$ ipython --no-banner

In [1]: import numpy as np

In [2]: from numpy import linalg as LA

In [3]: np.set_printoptions(suppress=True, linewidth=100)

In [4]: def tidy(a):
   ...:     return np.round(a, 2) + 0
   ...: 

In [5]: J = np.array([[0.3, -0.4, 0.33, 0.8],
   ...:     [-1.4, 0.0, -0.11, 2.1],
   ...:     [0.6, -1.3, 1.27, 0.6],
   ...:     [-0.1, 0.0, -0.05, -1.4],
   ...:     [-1.2, -0.7, 0.67, 1.7],
   ...:     [0.1, -1.2, 1.23, -0.3],
   ...:     [0.1, -0.4, 0.42, 0.1],
   ...:     [1.5, -0.8, 0.76, 0.0],
   ...:     [-0.5, 0.1, -0.13, -0.3],
   ...:     [0.4, 1.1, -1.15, 0.1],
   ...:     [-0.6, -0.3, 0.31, 0.1],
   ...:     [0.3, 0.1, -0.11, -0.5],
   ...:     [0.4, -0.9, 0.99, -0.8],
   ...:     [-0.5, -0.3, 0.28, -1.5],
   ...:     [-1.6, 0.4, -0.37, 0.4],
   ...:     [0.4, -1.2, 1.23, 0.3]])

In [6]: gram = np.cov(J, rowvar=False)

In [7]: print(gram.shape)
(4, 4)

In [8]: print(tidy(J.std(axis=0)))
[0.79 0.63 0.65 0.93]

In [9]: print(tidy(np.corrcoef(J[:, 2], J[:, 3])[0, 1]))
0.02

In [10]: print(np.argsort(-J.std(axis=0).round(6), kind="stable"))
[3 0 2 1]

In [11]: print(np.median(J, axis=0))
[ 0.1  -0.35  0.32  0.1 ]

In [12]: print(tidy(LA.norm(J, axis=1)))
[1.   2.53 2.01 1.4  2.3  1.75 0.6  1.86 0.61 1.64 0.75 0.6  1.61 1.63 1.74 1.79]

In [13]: print(tidy(LA.norm(J, 2)))
4.28

In [14]: print(tidy(LA.norm(J, "nuc")))
10.95

In [15]: print(tidy(LA.norm(J, 1)), tidy(LA.norm(J, np.inf)))
11.0 4.27

In [16]: print(tidy(LA.norm(J, axis=0)))
[3.18 2.9  2.93 3.72]

In [17]: D = LA.norm(J[:, None] - J[None], axis=-1)

In [18]: print(np.unravel_index(D.round(6).argmax(), D.shape))
(np.int64(1), np.int64(7))

In [19]: print((D + 1e9 * np.eye(16)).round(6).argmin(axis=1))
[ 6  4 15 13  1 15 10  2 10 11  6  8  5  3  8  2]

In [20]: print(tidy(D[5]))
[1.64 3.35 1.04 2.08 2.5  0.   1.21 1.56 1.97 3.35 1.52 1.89 0.7  1.87 2.92 0.67]

In [21]: print(D.shape)
(16, 16)

In [22]: gram = J.T @ J

In [23]: print(tidy(LA.svd(J, compute_uv=False) ** 2))
[18.28 16.45  6.25  0.01]

In [24]: print(tidy(gram))
[[10.12 -2.15  2.25 -4.37]
 [-2.15  8.4  -8.48 -1.  ]
 [ 2.25 -8.48  8.61  0.7 ]
 [-4.37 -1.    0.7  13.86]]

In [25]: idx = J[:, 3] > np.median(J[:, 3])

In [26]: u = J[idx].mean(axis=0) - J[~idx].mean(axis=0)

In [27]: print(((J - J.mean(axis=0)) @ u > 0).astype(int))
[1 1 1 0 1 0 0 0 0 0 1 0 0 0 1 1]

In [28]: print(idx.astype(int))
[1 1 1 0 1 0 0 0 0 0 0 0 0 0 1 1]

In [29]: print(np.argsort(-np.abs(u).round(6), kind="stable"))
[3 0 1 2]

In [30]: M = np.array([[6, 9, -8, -4], [-7, -5, -9, 1], [5, 7, -5, -3]])

In [31]: print(M)
[[ 6  9 -8 -4]
 [-7 -5 -9  1]
 [ 5  7 -5 -3]]

In [32]: out = M / np.sqrt((M ** 2).mean(axis=1, keepdims=True))

In [33]: print(tidy(LA.norm(out, axis=1)))
[2. 2. 2.]

In [34]: print(LA.matrix_rank(out) == LA.matrix_rank(M))
True

In [35]: E = np.array([[1.0, 0.0, 0.0], [0.0, 1.0, 0.0], [0.0, 0.0, 1.0]])

In [36]: print((E != 0).astype(int))
[[1 0 0]
 [0 1 0]
 [0 0 1]]

In [37]: print(tidy(LA.det(E)))
1.0

In [38]: print(np.flatnonzero(LA.matrix_power((E != 0) + (E.T != 0) + np.eye(3), 3)[2]))
[2]

In [39]: print(E @ E)
[[1. 0. 0.]
 [0. 1. 0.]
 [0. 0. 1.]]

In [40]: vec = np.array([2, 1, 2])

In [41]: print((vec - E @ vec) @ (E @ vec))
0.0

In [42]: print(np.trace(E))
3.0

In [43]: print(E @ E @ vec)
[2. 1. 2.]

In [44]: rng = np.random.default_rng(304367)

In [45]: idx = rng.permutation(3)

In [46]: print(idx)
[1 0 2]

In [47]: out = E[idx][:, idx]

In [48]: print(tidy(LA.det(out)), tidy(LA.det(E[idx])))
1.0 -1.0

In [49]: print(tidy(np.sort(np.abs(LA.eigvals(out)))))
[1. 1. 1.]

In [50]: print(out)
[[1. 0. 0.]
 [0. 1. 0.]
 [0. 0. 1.]]

In [51]: print(np.allclose(out, E))
True

In [52]: print(np.trace(out))
3.0

In [53]: u, r1 = M[0], M[2]

In [54]: print(u @ r1)
145

In [55]: pr = (u @ r1) / (u @ u) * u

In [56]: print(np.outer(u, r1))
[[ 30  42 -30 -18]
 [ 45  63 -45 -27]
 [-40 -56  40  24]
 [-20 -28  20  12]]

In [57]: print(tidy(r1 - pr))
[ 0.58  0.38  0.89 -0.06]

In [58]: print(tidy(pr))
[ 4.42  6.62 -5.89 -2.94]

In [59]: K = np.load("block8.npy")

In [60]: print(K)
[[ -0.25  16.43   0.5   37.83]
 [  4.81 -20.36 -29.86 -14.74]
 [-17.86  25.5  -39.12  19.61]
 [  7.29 -19.84 -29.43 -13.88]
 [  6.22 -19.92 -30.54 -14.74]
 [  5.59 -19.35 -29.87 -12.49]
 [  1.9   14.25  -0.51  37.64]
 [  5.1  -20.72 -30.91 -14.87]
 [  0.04  17.31  -0.48  38.96]
 [-20.79  24.08 -37.19  22.19]
 [  6.81 -19.63 -29.65 -14.43]
 [  8.22 -21.77 -30.19 -15.22]
 [  5.48 -17.79 -30.13 -15.5 ]
 [-20.73  26.52 -37.08  20.83]
 [-19.32  24.86 -36.73  21.65]
 [-19.83  26.09 -36.89  20.08]
 [-19.2   24.63 -38.94  21.64]
 [  6.08 -19.62 -30.39 -13.64]
 [ -1.16  16.18  -0.3   38.34]
 [-19.15  26.23 -39.08  20.31]
 [  6.72 -21.21 -28.97 -14.59]]

In [61]: D = LA.norm(K[:, None] - K[None], axis=-1)

In [62]: print((D + 1e9 * np.eye(21)).round(6).argmin(axis=1))
[18  7 19 10 10 17  0  1  0 14  3 20  4 15  9 13 19  4  0  2  3]

In [63]: print(D[12].round(6).argsort(kind="stable")[:4])
[12  4 10 17]

In [64]: print(D.shape)
(21, 21)

In [65]: F = rng.normal(size=(22, 4))

In [66]: F = 20 * F / LA.norm(F, axis=1, keepdims=True)

In [67]: print(tidy(F))
[[ 11.57 -13.27   6.94  -6.47]
 [ -2.46  13.99  -8.58 -11.16]
 [  4.   -19.17  -3.86   1.33]
 [  2.49   6.5  -10.17 -15.75]
 [  3.41  17.42  -4.26   8.17]
 [ 11.08  16.53  -0.64  -1.91]
 [  9.65  -9.72 -14.52   1.28]
 [ -7.9   -7.2   15.58   6.55]
 [ 13.95  -7.75   1.8  -11.92]
 [  1.66 -18.35   7.77   0.19]
 [ 10.53  -2.92  -8.24 -14.59]
 [ 16.63  -0.09  10.59  -3.35]
 [  4.28  14.23 -10.1    8.77]
 [  3.58  10.26  15.32  -6.87]
 [ -9.88  -0.58 -14.19  10.04]
 [ -0.77  12.21  10.15  12.13]
 [-11.8  -10.39  -8.98  -8.49]
 [-15.41   1.69   8.44   9.41]
 [ -0.15  -8.44  16.09  -8.37]
 [-15.78   7.75   8.78  -3.7 ]
 [  3.27 -16.6   -5.04   9.4 ]
 [ -2.25 -15.29   3.49 -12.21]]

In [68]: T = np.stack([F, -3 * F, F[::-1]])

In [69]: print(tidy(np.einsum("bij,cij->bc", T, T)))
[[  8800.   -26400.    -2134.4 ]
 [-26400.    79200.     6403.21]
 [ -2134.4    6403.21   8800.  ]]

In [70]: print(LA.matrix_rank(T.reshape(3, -1)))
2

In [71]: print(tidy(LA.norm(T, axis=(1, 2))))
[ 93.81 281.42  93.81]

In [72]: left, s, Vt = LA.svd(M)

In [73]: print(tidy(s))
[17.63 12.26  0.  ]

In [74]: out = left[:, :2] @ np.diag(s[:2]) @ Vt[:2]

In [75]: print(tidy(LA.norm(M - out, 2)), tidy(s[2]))
0.0 0.0

In [76]: print(LA.matrix_rank(out))
2

In [77]: print(tidy(np.abs(M - out).max()))
0.0

In [78]: D = LA.norm(F[:, None] - F[None], axis=-1)

In [79]: print(tidy(LA.norm(F, axis=1)))
[20. 20. 20. 20. 20. 20. 20. 20. 20. 20. 20. 20. 20. 20. 20. 20. 20. 20. 20. 20. 20. 20.]

In [80]: print((D + 1e9 * np.eye(22)).round(6).argmin(axis=1))
[ 8  3 20  1 12  4  2 17  0  2  8  8  4 11 12  4 21  7 21 17  2  9]

In [81]: print(D[8].round(6).argsort(kind="stable")[:4])
[ 8  0 10 11]

In [82]: print(np.flatnonzero(D[8] < D.mean() / 2))
[ 0  8 10]

In [83]: print(LA.matrix_rank(D ** 2))
5

In [84]: proj = F @ LA.solve(F.T @ F, F.T)

In [85]: print(tidy(proj @ F[:, 0]))
[ 11.57  -2.46   4.     2.49   3.41  11.08   9.65  -7.9   13.95   1.66  10.53  16.63   4.28   3.58
  -9.88  -0.77 -11.8  -15.41  -0.15 -15.78   3.27  -2.25]

In [86]: print(tidy(np.trace(proj)))
4.0

In [87]: print(LA.matrix_rank(np.eye(22) - proj))
18

In [88]: print(LA.cond(M) > 100)
True

In [89]: print(LA.matrix_rank(M, rtol=0.1))
2

In [90]: W0 = np.loadtxt("layer17.csv", delimiter=",")

In [91]: print(W0)
[[ 5.27 -4.32  0.47]
 [ 6.63 -2.43  0.59]
 [-0.23 -2.08  4.94]
 [-1.58 -2.31  4.72]
 [ 6.67 -2.8   0.49]
 [ 1.96 -4.5   5.01]
 [ 3.45 -3.01  5.29]
 [ 2.63  0.    5.39]
 [ 4.58 -3.65  1.9 ]
 [ 8.25 -4.    1.97]
 [-0.73 -0.57  5.34]
 [ 2.13 -3.3   4.04]
 [ 7.46 -0.74  0.32]
 [-1.78  0.16  4.85]
 [ 4.74 -4.82  5.66]
 [ 6.37 -3.75 -0.78]]

In [92]: print(LA.matrix_rank(M))
2

In [93]: print(tidy(LA.svd(M, compute_uv=False)))
[17.63 12.26  0.  ]

In [94]: print(M.sum(axis=0))
[  4  11 -22  -6]

In [95]: print(tidy(M.mean(axis=0)))
[ 1.33  3.67 -7.33 -2.  ]

In [96]: print(np.count_nonzero(M))
12

In [97]: print(M.shape)
(3, 4)

In [98]: print(np.abs(M).max())
9

In [99]: vec = np.array([1, 0, -3])

In [100]: target = W0 @ vec

In [101]: print(tidy(LA.pinv(W0) @ W0))
[[1. 0. 0.]
 [0. 1. 0.]
 [0. 0. 1.]]

In [102]: target = target + 0.3 * rng.normal(size=16)

In [103]: print(tidy(target))
[  3.1    4.8  -15.38 -15.4    4.74 -13.17 -11.89 -13.39  -1.17   2.48 -16.58 -10.21   6.24 -16.43
 -11.55   8.31]

In [104]: beta, *_ = LA.lstsq(W0, target)

In [105]: print(tidy(W0.T @ (target - W0 @ beta)))
[0. 0. 0.]

In [106]: print(beta.round())
[ 1.  0. -3.]

In [107]: vec = np.array([6, 0, 9])

In [108]: target = W0 @ vec

In [109]: beta, lr = np.zeros(3), 1 / LA.norm(W0, 2) ** 2

In [110]: for i in range(4):
     ...:     beta -= lr * W0.T @ (W0 @ beta - target)
     ...:     if i % 1 == 0: print(i, round(LA.norm(W0 @ beta - target), 2))
     ...: 
0 45.57
1 33.82
2 27.19
3 23.48

In [111]: print(tidy(LA.cond(W0)))
4.67

In [112]: idx = rng.integers(0, 3, 3)

In [113]: feats = np.array([[3, 7, 3], [-8, 5, -3], [0, -4, -1]]) * (idx[:, None] == idx)

In [114]: print(feats)
[[ 3  7  3]
 [-8  5 -3]
 [ 0 -4 -1]]

In [115]: O = feats.astype(float).copy()

In [116]: for j in range(3):
     ...:     O[:, j] -= O[:, :j] @ (O[:, :j].T @ O[:, j])
     ...:     O[:, j] /= LA.norm(O[:, j])
     ...: 

In [117]: print(tidy(O))
[[ 0.35  0.84 -0.41]
 [-0.94  0.32 -0.15]
 [ 0.   -0.43 -0.9 ]]

In [118]: print(np.argsort(-LA.norm(feats, axis=0).round(6), kind="stable")[:3])
[1 0 2]

In [119]: print(LA.matrix_rank(feats, rtol=0.1))
2

In [120]: mat = np.loadtxt("test18.csv", delimiter=",")

In [121]: print(mat)
[[ -1.07   2.52 -19.54  -3.25]
 [  7.2  -17.33   4.18  -5.5 ]
 [ 16.29   5.07   9.44  -4.45]
 [-17.02  -8.18  -5.96   2.81]
 [  0.32  14.37  12.99   4.96]
 [  7.55  13.9    3.17 -11.82]
 [ 14.05  12.92   4.21  -4.25]
 [ 16.51   7.53  -8.3   -1.39]
 [ 10.81   5.62 -15.28  -4.26]
 [  0.23 -11.28  15.76   4.95]
 [ -3.23   5.44 -15.28 -11.25]
 [ -5.36  17.9    4.34  -5.66]
 [ -2.52 -16.23 -11.34   1.31]
 [ 15.64  -6.41  10.37  -2.62]
 [ -9.72   6.58  -4.06  15.67]
 [-12.79  10.83   2.66  10.59]
 [ 15.43 -10.03  -4.19  -6.63]
 [ -0.05  -8.6    4.01  17.61]
 [  4.24   3.44  15.51 -11.39]
 [ 17.97  -3.95  -7.49  -2.32]
 [ 10.16  -8.5   -9.45  11.63]
 [  3.32  17.43   0.58   9.22]
 [ -2.64 -16.52 -10.83  -1.7 ]
 [-11.83  -5.64  13.32  -7.12]
 [  1.05  15.96   8.     8.94]
 [ -3.64  -7.52 -15.75   9.06]]

In [122]: vec = np.array([1, 2, 1, 0])

In [123]: target = mat @ vec

In [124]: beta, lr = np.zeros(4), 1 / LA.norm(mat, 2) ** 2

In [125]: for i in range(40):
     ...:     beta -= lr * mat.T @ (mat @ beta - target)
     ...:     if i % 10 == 0: print(i, round(LA.norm(mat @ beta - target), 2))
     ...: 
0 13.36
10 0.07
20 0.0
30 0.0

In [126]: print(tidy(LA.cond(mat)))
1.6

In [127]: print(tidy(beta))
[1. 2. 1. 0.]

In [128]: T = np.stack([mat, -2 * mat, mat[::-1]])

In [129]: print((T @ mat.T).shape)
(3, 26, 26)

In [130]: print(tidy(LA.norm(T, axis=(1, 2))))
[101.98 203.97 101.98]

In [131]: out = np.c_[mat[:, :3] @ np.array([[1, 2, 0], [-1, 1, 0], [-1, 1, 2]]), np.array([5, 5, 7, 0, 9, 1, 7, 3, 8, 5, 8, 5, 4, 8, 0, 1, 1, 9, 2, 7, 2, 6, 8, 3, 2, 1])]

In [132]: print(tidy(out))
[[ 15.95 -19.16 -39.08   5.  ]
 [ 20.35   1.25   8.36   5.  ]
 [  1.78  47.09  18.88   7.  ]
 [ -2.88 -48.18 -11.92   0.  ]
 [-27.04  28.    25.98   9.  ]
 [ -9.52  32.17   6.34   1.  ]
 [ -3.08  45.23   8.42   7.  ]
 [ 17.28  32.25 -16.6    3.  ]
 [ 20.47  11.96 -30.56   8.  ]
 [ -4.25   4.94  31.52   5.  ]
 [  6.61 -16.3  -30.56   8.  ]
 [-27.6   11.52   8.68   5.  ]
 [ 25.05 -32.61 -22.68   4.  ]
 [ 11.68  35.24  20.74   8.  ]
 [-12.24 -16.92  -8.12   0.  ]
 [-26.28 -12.09   5.32   1.  ]
 [ 29.65  16.64  -8.38   1.  ]
 [  4.54  -4.69   8.02   9.  ]
 [-14.71  27.43  31.02   2.  ]
 [ 29.41  24.5  -14.98   7.  ]
 [ 28.11   2.37 -18.9    2.  ]
 [-14.69  24.65   1.16   6.  ]
 [ 24.71 -32.63 -21.66   8.  ]
 [-19.51 -15.98  26.64   3.  ]
 [-22.91  26.06  16.     2.  ]
 [ 19.63 -30.55 -31.5    1.  ]]

In [133]: print(LA.matrix_rank(out))
4

In [134]: print(tidy(LA.lstsq(mat, out[:, 0])[0]))
[ 1. -1. -1.  0.]

In [135]: print(LA.matrix_rank(np.c_[mat, out]))
5

In [136]: print(tidy(LA.norm(out - mat @ LA.lstsq(mat, out)[0], axis=0)))
[ 0.    0.    0.   24.87]
